$ python3 -q
>>> import numpy as np
>>> import numpy.linalg as la
>>> np.set_printoptions(suppress=True, linewidth=120)
>>> m1 = np.loadtxt("data.csv", delimiter=",")
>>> m1
array([[ 7., -6., -7.,  7., -5.,  9., -8.],
       [-9., -6.,  0.,  9.,  7.,  7.,  9.],
       [ 8., -7., -9.,  7., -2., -3.,  8.],
       [-8., -2., -8.,  1.,  8., -9.,  1.],
       [-4., -6.,  1.,  7., -9., -6.,  0.],
       [ 7., -6., -7.,  7., -5.,  9., -8.]])
>>> rank = la.matrix_rank(m1)
>>> rank
np.int64(5)
>>> null = la.svd(m1)[2][rank:].T
>>> print(np.round(m1 @ null, 1) + 0)
[[0. 0.]
 [0. 0.]
 [0. 0.]
 [0. 0.]
 [0. 0.]
 [0. 0.]]
>>> [int(la.matrix_rank(np.delete(m1, i, axis=0))) for i in range(6)]
[5, 4, 4, 4, 4, 5]
>>> null.shape
(7, 2)
>>> np.round(null @ null.T, 1) + 0
array([[ 0.1, -0.1,  0.2,  0.1,  0.2, -0.1, -0.1],
       [-0.1,  0.7, -0.2,  0.4, -0.1,  0. ,  0.1],
       [ 0.2, -0.2,  0.3,  0.1,  0.3, -0.1, -0.1],
       [ 0.1,  0.4,  0.1,  0.5,  0.2, -0.1, -0.1],
       [ 0.2, -0.1,  0.3,  0.2,  0.3, -0.1, -0.1],
       [-0.1,  0. , -0.1, -0.1, -0.1,  0.1,  0.1],
       [-0.1,  0.1, -0.1, -0.1, -0.1,  0.1,  0.1]])
>>> np.allclose(m1 @ null, 0)
True
>>> [int(la.matrix_rank(m1[:i])) for i in range(1, len(m1) + 1)]
[1, 2, 3, 4, 5, 5]
>>> U, s, VT = la.svd(m1)
>>> np.argmax(s[:-1] / (s[1:] + 1e-6)) + 1
np.int64(5)
>>> s.round(1) + 0
array([28.6, 22.3, 16.2, 13.3, 12. ,  0. ])
>>> Y = U[:, :5] @ np.diag(s[:5]) @ VT[:5]
>>> print(round(float(la.norm(m1 - Y) / la.norm(m1)), 1))
0.0
>>> la.matrix_rank(m1, rtol=0.05)
np.int64(5)
>>> X = np.array([[-2, -1, -1, -2, -2],
...     [3, 0, 0, 1, -1],
...     [0, 3, 2, -2, 2],
...     [-1, -3, 2, -3, 2],
...     [0, -1, -2, -2, -3]])
>>> X
array([[-2, -1, -1, -2, -2],
       [ 3,  0,  0,  1, -1],
       [ 0,  3,  2, -2,  2],
       [-1, -3,  2, -3,  2],
       [ 0, -1, -2, -2, -3]])
>>> Y = la.inv(X)
>>> np.allclose(Y, X.T)
False
>>> Y.round(1) + 0
array([[-0.4,  0.1,  0. ,  0.1,  0.3],
       [ 0. ,  0. ,  0.2, -0.2,  0. ],
       [ 1.1,  0.8,  0.1,  0. , -0.9],
       [ 0.2,  0.1, -0.1, -0.1, -0.4],
       [-0.9, -0.6,  0. ,  0.1,  0.5]])
>>> (np.abs(Y) > 1e-9).astype(int)
array([[1, 1, 1, 1, 1],
       [1, 1, 1, 1, 1],
       [1, 1, 1, 1, 1],
       [1, 1, 1, 1, 1],
       [1, 1, 1, 1, 1]])
>>> np.round(la.det(X) * Y, 1)
array([[ -64.,   15.,    6.,   11.,   49.],
       [   4.,   -6.,   30.,  -26.,    2.],
       [ 186.,  126.,   18.,    6., -150.],
       [  40.,   21.,  -24.,  -17.,  -61.],
       [-152.,  -96.,   -6.,   16.,   86.]])
>>> np.round(la.norm(X[1], 1), 1), np.round(la.norm(X[1], np.inf), 1)
(np.float64(5.0), np.float64(3.0))
>>> X[1] @ X[3]
np.int64(-8)
>>> np.round(la.norm(X, "nuc"), 1)
np.float64(18.7)
>>> round(float(la.norm(X, 2)), 1)
6.0
>>> la.norm(X, axis=1).argmax()
np.int64(3)
>>> np.round(la.norm(X, axis=1), 1)
array([3.7, 3.3, 4.6, 5.2, 4.2])
>>> rng = np.random.default_rng(789)
>>> lab = rng.permutation(5)
>>> lab
array([4, 2, 1, 3, 0])
>>> Y = X[lab][:, lab]
>>> np.diag(Y)
array([-3,  2,  0, -3, -2])
>>> np.allclose(Y, X)
False
>>> U, s, VT = la.svd(X, full_matrices=False)
>>> np.round(U.T @ X @ VT.T, 1) + 0
array([[6. , 0. , 0. , 0. , 0. ],
       [0. , 5.8, 0. , 0. , 0. ],
       [0. , 0. , 3.6, 0. , 0. ],
       [0. , 0. , 0. , 2.8, 0. ],
       [0. , 0. , 0. , 0. , 0.5]])
>>> np.round(s / s[0], 1)
array([1. , 1. , 0.6, 0.5, 0.1])
>>> print(s.round(1))
[6.  5.8 3.6 2.8 0.5]
>>> np.round(np.cumsum(s ** 2) / np.sum(s ** 2), 1)
array([0.4, 0.8, 0.9, 1. , 1. ])
>>> U.shape, s.shape, VT.shape
((5, 5), (5,), (5, 5))
>>> (s > 1e-8).sum()
np.int64(5)
>>> gram = X.T @ X
>>> la.matrix_rank(gram)
np.int64(5)
>>> np.round(la.eigvalsh(gram)[::-1], 1)
array([36.2, 34.1, 12.7,  7.7,  0.2])
>>> np.trace(gram), (X ** 2).sum()
(np.int64(91), np.int64(91))
>>> W0 = np.loadtxt("out1.csv", delimiter=",")
>>> W0
array([[ 0.5,  0.6,  0. ],
       [-0.5,  0.7,  0.6],
       [-0.4,  0.6,  0. ],
       [-0.1, -0.5,  1.3],
       [-0.6,  0.4,  0.6],
       [-0.9, -0.5,  0. ],
       [ 0.5, -0.8,  1.1],
       [-1.6,  0. ,  0. ]])
>>> r0, r1 = W0[5], W0[0]
>>> round(float(r0 @ r1), 1)
-0.8
>>> np.round(r0 @ r0, 1)
np.float64(1.1)
>>> p = (r0 @ r1) / (r0 @ r0) * r0
>>> print(np.round((r1 - p) @ r0, 1))
0.0
>>> np.round(np.outer(r0, r1), 1)
array([[-0.4, -0.5, -0. ],
       [-0.2, -0.3, -0. ],
       [ 0. ,  0. ,  0. ]])
